$ python3 -q
>>> import numpy as np
>>> from numpy import linalg as LA
>>> np.set_printoptions(suppress=True, linewidth=100)
>>> mat = np.loadtxt("sample4.csv", delimiter=",")
>>> mat
array([[-1.9 , -0.1 ,  0.5 , -0.22, -0.6 ,  0.1 ,  0.7 , -0.7 , -0.8 , -0.1 ],
       [ 1.7 , -0.5 ,  0.2 , -1.  ,  0.7 , -0.6 ,  0.1 ,  0.4 ,  0.9 , -0.5 ],
       [-0.3 , -1.1 , -0.1 ,  1.24, -0.7 ,  2.2 , -0.6 ,  0.3 ,  0.4 ,  0.6 ],
       [ 0.7 ,  0.3 , -1.  , -3.  , -0.1 , -1.4 ,  1.  ,  0.2 ,  1.1 , -1.5 ],
       [-1.  ,  0.3 ,  0.6 , -0.43, -1.4 ,  1.5 , -2.5 , -1.1 ,  0.4 , -0.2 ],
       [-0.6 ,  0.8 ,  1.1 , -3.  ,  0.9 ,  0.1 , -1.  ,  0.8 , -1.3 , -1.5 ],
       [ 1.5 ,  0.2 , -0.5 ,  3.39, -1.4 ,  0.8 , -0.1 , -0.3 , -0.1 ,  1.7 ],
       [ 0.9 , -0.6 , -0.6 , -1.02,  1.2 ,  0.  ,  0.7 ,  0.9 ,  0.2 , -0.5 ],
       [ 0.4 , -0.7 ,  0.9 ,  0.41,  0.3 , -0.2 ,  0.6 ,  0.5 ,  0.6 ,  0.2 ],
       [-1.2 ,  1.  , -1.  , -0.2 , -0.3 , -1.3 , -0.4 ,  0.5 , -3.6 , -0.1 ],
       [ 0.  , -1.3 , -0.8 , -0.75, -2.1 ,  0.2 , -0.3 , -0.4 ,  0.4 , -0.4 ]])
>>> Uu, sv, vt = LA.svd(mat, full_matrices=False)
>>> sv.round(2)
array([7.07, 5.33, 4.51, 3.28, 2.58, 2.2 , 1.35, 0.93, 0.52, 0.02])
>>> np.round(np.abs(vt[0]), 2)
array([0.06, 0.1 , 0.01, 0.79, 0.27, 0.31, 0.08, 0.14, 0.08, 0.4 ])
>>> round(np.sqrt((sv ** 2).sum()), 2), np.round(LA.norm(mat), 2)
(np.float64(11.14), np.float64(11.14))
>>> np.abs(Uu[:, 0]).round(6).argmax()
np.int64(6)
>>> np.round(Uu.T @ mat @ vt.T, 2) + 0
array([[7.07, 0.  , 0.  , 0.  , 0.  , 0.  , 0.  , 0.  , 0.  , 0.  ],
       [0.  , 5.33, 0.  , 0.  , 0.  , 0.  , 0.  , 0.  , 0.  , 0.  ],
       [0.  , 0.  , 4.51, 0.  , 0.  , 0.  , 0.  , 0.  , 0.  , 0.  ],
       [0.  , 0.  , 0.  , 3.28, 0.  , 0.  , 0.  , 0.  , 0.  , 0.  ],
       [0.  , 0.  , 0.  , 0.  , 2.58, 0.  , 0.  , 0.  , 0.  , 0.  ],
       [0.  , 0.  , 0.  , 0.  , 0.  , 2.2 , 0.  , 0.  , 0.  , 0.  ],
       [0.  , 0.  , 0.  , 0.  , 0.  , 0.  , 1.35, 0.  , 0.  , 0.  ],
       [0.  , 0.  , 0.  , 0.  , 0.  , 0.  , 0.  , 0.93, 0.  , 0.  ],
       [0.  , 0.  , 0.  , 0.  , 0.  , 0.  , 0.  , 0.  , 0.52, 0.  ],
       [0.  , 0.  , 0.  , 0.  , 0.  , 0.  , 0.  , 0.  , 0.  , 0.02]])
>>> np.allclose(Uu * sv @ vt, mat)
True
>>> np.round(Uu.T @ Uu, 2) + 0
array([[1., 0., 0., 0., 0., 0., 0., 0., 0., 0.],
       [0., 1., 0., 0., 0., 0., 0., 0., 0., 0.],
       [0., 0., 1., 0., 0., 0., 0., 0., 0., 0.],
       [0., 0., 0., 1., 0., 0., 0., 0., 0., 0.],
       [0., 0., 0., 0., 1., 0., 0., 0., 0., 0.],
       [0., 0., 0., 0., 0., 1., 0., 0., 0., 0.],
       [0., 0., 0., 0., 0., 0., 1., 0., 0., 0.],
       [0., 0., 0., 0., 0., 0., 0., 1., 0., 0.],
       [0., 0., 0., 0., 0., 0., 0., 0., 1., 0.],
       [0., 0., 0., 0., 0., 0., 0., 0., 0., 1.]])
>>> np.round(vt @ vt.T, 2) + 0
array([[1., 0., 0., 0., 0., 0., 0., 0., 0., 0.],
       [0., 1., 0., 0., 0., 0., 0., 0., 0., 0.],
       [0., 0., 1., 0., 0., 0., 0., 0., 0., 0.],
       [0., 0., 0., 1., 0., 0., 0., 0., 0., 0.],
       [0., 0., 0., 0., 1., 0., 0., 0., 0., 0.],
       [0., 0., 0., 0., 0., 1., 0., 0., 0., 0.],
       [0., 0., 0., 0., 0., 0., 1., 0., 0., 0.],
       [0., 0., 0., 0., 0., 0., 0., 1., 0., 0.],
       [0., 0., 0., 0., 0., 0., 0., 0., 1., 0.],
       [0., 0., 0., 0., 0., 0., 0., 0., 0., 1.]])
>>> np.round(np.cumsum(sv ** 2) / np.sum(sv ** 2), 2)
array([0.4 , 0.63, 0.8 , 0.88, 0.94, 0.98, 0.99, 1.  , 1.  , 1.  ])
